% python3 -q
>>> import numpy as np
>>> import numpy.linalg as la
>>> np.set_printoptions(precision=2, suppress=True, linewidth=140)
>>> feats = np.load("x.npy")
>>> print(feats)
[[ 3  0  0  0  0  0]
 [ 0  0  0  0  0  0]
 [ 0  0 -3  0  0  0]
 [ 0  0  0 -2  0  0]
 [ 0  0  0  0  0  0]
 [ 0  0  0  0  0  3]]
>>> rank = la.matrix_rank(feats)
>>> print(rank)
4
>>> null = la.svd(feats)[2][rank:].T
>>> print(null @ null.T)
[[0. 0. 0. 0. 0. 0.]
 [0. 1. 0. 0. 0. 0.]
 [0. 0. 0. 0. 0. 0.]
 [0. 0. 0. 0. 0. 0.]
 [0. 0. 0. 0. 1. 0.]
 [0. 0. 0. 0. 0. 0.]]
>>> print([int(la.matrix_rank(np.delete(feats, i, axis=0))) for i in range(6)])
[3, 4, 3, 3, 4, 3]
>>> A2 = feats[0, 0] * feats[1:] - np.outer(feats[1:, 0], feats[0])
>>> print(A2)
[[ 0  0  0  0  0  0]
 [ 0  0 -9  0  0  0]
 [ 0  0  0 -6  0  0]
 [ 0  0  0  0  0  0]
 [ 0  0  0  0  0  9]]
>>> print(la.matrix_rank(A2), la.matrix_rank(feats))
3 4
>>> x = np.array([3, 3, 1, 2, -2, 1])
>>> print((feats @ x).argmax())
0
>>> print(feats @ np.eye(6)[0])
[3. 0. 0. 0. 0. 0.]
>>> print(np.einsum("ij,j->i", feats, x))
[ 9  0 -3 -4  0  3]
>>> mat = np.array([[1, 1, 1, 0],
...     [3, 2, -3, 3],
...     [-2, -1, 0, 2],
...     [3, 2, -1, 1],
...     [1, -1, 2, 3],
...     [-1, 3, 2, 3]])
>>> print(mat)
[[ 1  1  1  0]
 [ 3  2 -3  3]
 [-2 -1  0  2]
 [ 3  2 -1  1]
 [ 1 -1  2  3]
 [-1  3  2  3]]
>>> print(mat.mean(axis=0))
[0.83 1.   0.17 2.  ]
>>> print(np.unravel_index(np.abs(mat).argmax(), mat.shape))
(np.int64(1), np.int64(0))
>>> print(la.svd(mat, compute_uv=False))
[6.94 5.36 3.31 2.84]
>>> print(mat - mat[0])
[[ 0  0  0  0]
 [ 2  1 -4  3]
 [-3 -2 -1  2]
 [ 2  1 -2  1]
 [ 0 -2  1  3]
 [-2  2  1  3]]
>>> print([int(la.matrix_rank(la.matrix_power(feats, p))) for p in range(1, 7)])
[4, 4, 4, 4, 4, 4]
>>> O, R = la.qr(mat)
>>> print(np.abs(np.diag(R)))
[5.   3.89 3.73 4.82]
>>> print(R)
[[-5.   -2.2   2.2  -1.6 ]
 [ 0.   -3.89 -0.47 -2.18]
 [ 0.    0.    3.73  1.2 ]
 [ 0.    0.    0.    4.82]]
>>> print(np.round(O @ R, 2) + 0)
[[ 1.  1.  1.  0.]
 [ 3.  2. -3.  3.]
 [-2. -1.  0.  2.]
 [ 3.  2. -1.  1.]
 [ 1. -1.  2.  3.]
 [-1.  3.  2.  3.]]
>>> print(np.round(np.trace(O @ O.T), 2))
4.0
>>> T = np.stack([R, 5 * R, R[::-1]])
>>> print(la.det(T))
[   350.43 219021.26    350.43]
>>> print(np.einsum("bij,cij->bc", T, T))
[[  96.    480.    -24.2 ]
 [ 480.   2400.   -120.99]
 [ -24.2  -120.99   96.  ]]
>>> print(la.norm(T, axis=(1, 2)))
[ 9.8  48.99  9.8 ]
>>> print(T.sum(axis=0))
[[-30.   -13.2   13.2   -4.78]
 [  0.   -23.36   0.9  -11.86]
 [  0.    -3.89  21.93   5.04]
 [ -5.    -2.2    2.2   27.33]]
>>> X = np.load("dump.npy")
>>> print(X)
[[  3   5   2  -1  -2]
 [ -6 -10  -4   2   4]
 [-12 -20  -8   4   8]
 [ -3  -5  -2   1   2]]
>>> U, sv, VT = la.svd(X)
>>> vecs = VT[:(sv > 1e-8).sum()]
>>> rng = np.random.default_rng(8737)
>>> x = X[0] + 4 * X[2] + rng.integers(2) * np.eye(5)[3]
>>> print(x)
[-45. -75. -30.  15.  30.]
>>> print(np.diag(vecs.T @ vecs))
[0.21 0.58 0.09 0.02 0.09]
>>> print(np.abs(np.diag(la.qr(X)[1])) > 1e-9)
[ True False False False]
>>> print(round(float(np.trace(la.pinv(X) @ X)), 2))
1.0
>>> print(np.unique(X.round(6), axis=0).shape)
(4, 5)
>>> m1 = np.loadtxt("case14.csv", delimiter=",")
>>> print(m1)
[[ -3.    -0.61  19.76]
 [ -5.94 -15.08 -11.71]
 [  5.04  13.79  13.58]
 [ -4.06 -12.27 -15.26]
 [  7.06   9.78 -15.95]
 [  7.48  10.87 -15.03]
 [  5.81  14.9   12.01]
 [ -9.14 -16.39   6.91]
 [  8.07  17.55   5.18]
 [  3.27  11.01  16.37]
 [  4.75   4.34 -18.94]
 [ -7.82 -11.78  14.14]
 [  7.84  17.35   6.14]
 [ -0.33   4.65  19.45]
 [  5.95   7.06 -17.74]
 [ -7.85 -17.36  -6.09]
 [  1.32  -2.75 -19.77]
 [ -4.83  -4.52  18.87]
 [  1.68  -2.04 -19.82]
 [  9.2   17.17  -4.52]
 [ -1.58  -8.13 -18.2 ]
 [ -8.79 -14.81  10.17]
 [  7.76  11.61 -14.32]
 [ -8.97 -17.87   0.24]]
>>> rank = la.matrix_rank(m1)
>>> print(rank)
2
>>> null = la.svd(m1)[2][rank:].T
>>> print(la.matrix_rank(m1.T @ m1), la.matrix_rank(m1 @ m1.T))
2 2
>>> print(null @ null.T)
[[ 0.79 -0.39  0.11]
 [-0.39  0.2  -0.05]
 [ 0.11 -0.05  0.01]]
>>> print([int(la.matrix_rank(np.delete(m1, i, axis=0))) for i in range(24)])
[2, 2, 2, 2, 2, 2, 2, 2, 2, 2, 2, 2, 2, 2, 2, 2, 2, 2, 2, 2, 2, 2, 2, 2]
>>> print(np.allclose(m1 @ null, 0))
True
>>> print(null.shape)
(3, 1)
>>> print([int(la.matrix_rank(m1[:, :j + 1])) for j in range(3)])
[1, 2, 2]
>>> print(round(float(np.trace(la.pinv(m1) @ m1)), 2))
2.0
>>> print(la.lstsq(m1[:-1].T, m1[-1])[2])
2
>>> print(m1 @ la.pinv(m1) @ m1)
[[ -3.    -0.61  19.76]
 [ -5.94 -15.08 -11.71]
 [  5.04  13.79  13.58]
 [ -4.06 -12.27 -15.26]
 [  7.06   9.78 -15.95]
 [  7.48  10.87 -15.03]
 [  5.81  14.9   12.01]
 [ -9.14 -16.39   6.91]
 [  8.07  17.55   5.18]
 [  3.27  11.01  16.37]
 [  4.75   4.34 -18.94]
 [ -7.82 -11.78  14.14]
 [  7.84  17.35   6.14]
 [ -0.33   4.65  19.45]
 [  5.95   7.06 -17.74]
 [ -7.85 -17.36  -6.09]
 [  1.32  -2.75 -19.77]
 [ -4.83  -4.52  18.87]
 [  1.68  -2.04 -19.82]
 [  9.2   17.17  -4.52]
 [ -1.58  -8.13 -18.2 ]
 [ -8.79 -14.81  10.17]
 [  7.76  11.61 -14.32]
 [ -8.97 -17.87   0.24]]
>>> print(np.abs(np.diag(la.qr(m1)[1])) > 1e-9)
[ True  True False]
>>> print(np.allclose(m1[:-1].T @ la.lstsq(m1[:-1].T, m1[-1])[0], m1[-1]))
True
>>> print(np.unique(m1.round(6), axis=0).shape)
(24, 3)
>>> Xc = m1 - m1.mean(axis=0)
>>> vecs = la.svd(Xc)[2][:2]
>>> A2 = Xc - Xc @ vecs.T @ vecs
>>> print((Xc @ vecs.T).std(axis=0))
[14.53 13.65]
>>> print(np.round(la.norm(A2) / la.norm(Xc), 2))
0.0
>>> print(np.diag(vecs.T @ vecs))
[0.21 0.8  0.99]
>>> G = np.cov(m1, rowvar=False)
>>> print(m1.std(axis=0))
[ 6.3  12.23 14.42]
>>> print(np.polyfit(m1[:, 0], m1[:, 2], 1))
[-0.57 -1.13]
>>> print(np.argsort(-m1.std(axis=0).round(6), kind="stable"))
[2 1 0]
>>> print(np.median(m1, axis=0))
[ 1.5   1.86 -2.14]
>>> print(m1.shape)
(24, 3)
>>> print(np.round(la.norm(m1), 2))
97.98
>>> K = np.eye(6, dtype=int)[rng.permutation(6)] * np.array([2, 0, 2, 0, 2, 0])
>>> print(K)
[[2 0 0 0 0 0]
 [0 0 0 0 0 0]
 [0 0 0 0 2 0]
 [0 0 2 0 0 0]
 [0 0 0 0 0 0]
 [0 0 0 0 0 0]]
>>> print((K != 0).astype(int))
[[1 0 0 0 0 0]
 [0 0 0 0 0 0]
 [0 0 0 0 1 0]
 [0 0 1 0 0 0]
 [0 0 0 0 0 0]
 [0 0 0 0 0 0]]
>>> print((la.matrix_power((K != 0) + (K.T != 0) + np.eye(6), 6) > 0).astype(int))
[[1 0 0 0 0 0]
 [0 1 0 0 0 0]
 [0 0 1 1 1 0]
 [0 0 1 1 1 0]
 [0 0 1 1 1 0]
 [0 0 0 0 0 1]]
>>> print(round(la.det(K), 2))
0.0
>>> x = np.array([0, 3, 0, -1, -3, -3])
>>> print(np.einsum("ij,j->i", K, x))
[ 0  0 -6  0  0  0]
>>> print((K * x).sum(axis=1))
[ 0  0 -6  0  0  0]
>>> print(K @ np.eye(6)[2])
[0. 0. 0. 2. 0. 0.]
>>> print((K @ x).argmax())
0
>>> print(K @ np.ones(6))
[2. 0. 2. 2. 0. 0.]
>>> print(np.sign((K @ x).round(6)))
[ 0  0 -1  0  0  0]
>>> print(K * x)
[[ 0  0  0  0  0  0]
 [ 0  0  0  0  0  0]
 [ 0  0  0  0 -6  0]
 [ 0  0  0  0  0  0]
 [ 0  0  0  0  0  0]
 [ 0  0  0  0  0  0]]
>>> print(K @ (2 * x))
[  0   0 -12   0   0   0]
>>> def softmax(z):
...     e = np.exp(z - z.max(axis=-1, keepdims=True))
...     return e / e.sum(axis=-1, keepdims=True)
... 
>>> print(softmax(K[2]))
[0.08 0.08 0.08 0.08 0.6  0.08]
>>> print(softmax(K[2] + -2))
[0.08 0.08 0.08 0.08 0.6  0.08]
>>> S = K @ K.T / np.sqrt(6)
>>> print(softmax(S + np.triu(np.full(S.shape, -np.inf), 1)))
[[1.   0.   0.   0.   0.   0.  ]
 [0.5  0.5  0.   0.   0.   0.  ]
 [0.14 0.14 0.72 0.   0.   0.  ]
 [0.12 0.12 0.12 0.63 0.   0.  ]
 [0.2  0.2  0.2  0.2  0.2  0.  ]
 [0.17 0.17 0.17 0.17 0.17 0.17]]
>>> U, sv, VT = la.svd(K, full_matrices=False)
>>> print(np.round(np.sqrt((sv ** 2).sum()), 2), np.round(la.norm(K), 2))
3.46 3.46
>>> print(VT @ VT.T)
[[1. 0. 0. 0. 0. 0.]
 [0. 1. 0. 0. 0. 0.]
 [0. 0. 1. 0. 0. 0.]
 [0. 0. 0. 1. 0. 0.]
 [0. 0. 0. 0. 1. 0.]
 [0. 0. 0. 0. 0. 1.]]
>>> print(U.T @ U)
[[1. 0. 0. 0. 0. 0.]
 [0. 1. 0. 0. 0. 0.]
 [0. 0. 1. 0. 0. 0.]
 [0. 0. 0. 1. 0. 0.]
 [0. 0. 0. 0. 1. 0.]
 [0. 0. 0. 0. 0. 1.]]
>>> print(U.shape, sv.shape, VT.shape)
(6, 6) (6,) (6, 6)
>>> U, sv, VT = la.svd(K)
>>> print(np.argmax(sv[:-1] / (sv[1:] + 1e-6)) + 1)
3
>>> A2 = U[:, :3] @ np.diag(sv[:3]) @ VT[:3]
>>> print(np.abs(K - A2).max())
0.0
>>> print(round(la.norm(K - A2) / la.norm(K), 2))
0.0
>>> print(A2)
[[2. 0. 0. 0. 0. 0.]
 [0. 0. 0. 0. 0. 0.]
 [0. 0. 0. 0. 2. 0.]
 [0. 0. 2. 0. 0. 0.]
 [0. 0. 0. 0. 0. 0.]
 [0. 0. 0. 0. 0. 0.]]
>>> print(np.round(la.norm(K - A2, 2), 2), sv[3])
0.0 0.0
>>> print(la.matrix_rank(A2))
3
>>> E = np.load("data.npy")
>>> print(E)
[[1 0 2 2]
 [0 1 0 2]
 [2 0 1 0]
 [2 2 0 1]]
>>> th = np.radians(45)
>>> R = np.eye(4)
>>> R[0, 0] = R[2, 2] = np.cos(th)
>>> R[0, 2], R[2, 0] = -np.sin(th), np.sin(th)
>>> print(R)
[[ 0.71  0.   -0.71  0.  ]
 [ 0.    1.    0.    0.  ]
 [ 0.71  0.    0.71  0.  ]
 [ 0.    0.    0.    1.  ]]
>>> A2 = E @ R.T
>>> print(np.allclose(la.norm(E, axis=1), la.norm(A2, axis=1)))
True
>>> print(softmax(E[1]))
[0.08 0.22 0.08 0.61]
>>> S = E @ E.T / np.sqrt(4)
>>> print(softmax(S).round(6).argmax(axis=1))
[0 1 2 3]
>>> G = m1.T @ m1
>>> print(np.diag(G))
[ 960.57 3600.58 5038.85]
>>> print(np.allclose(G, G.T))
True
>>> print(round(np.trace(G), 2), (m1 ** 2).sum())
9600.0 9600.0
>>> print((m1 @ m1.T).shape)
(24, 24)
>>> vals, vecs = la.eigh(E)
>>> x = np.array([0, -3, 0, 2])
>>> print(vecs * np.maximum(vals, 0) @ vecs.T)
[[ 1.84  0.45  1.45  1.22]
 [ 0.45  1.39 -0.22  1.45]
 [ 1.45 -0.22  1.39  0.45]
 [ 1.22  1.45  0.45  1.84]]
>>> print((np.sign(vecs[:, -1].round(6)) == np.sign(vecs[0, -1].round(6))).astype(int))
[1 1 1 1]
>>> print(vecs * np.abs(vals) @ vecs.T)
[[ 2.68  0.89  0.89  0.45]
 [ 0.89  1.79 -0.45  0.89]
 [ 0.89 -0.45  1.79  0.89]
 [ 0.45  0.89  0.89  2.68]]
>>> print(x @ E @ x)
-11
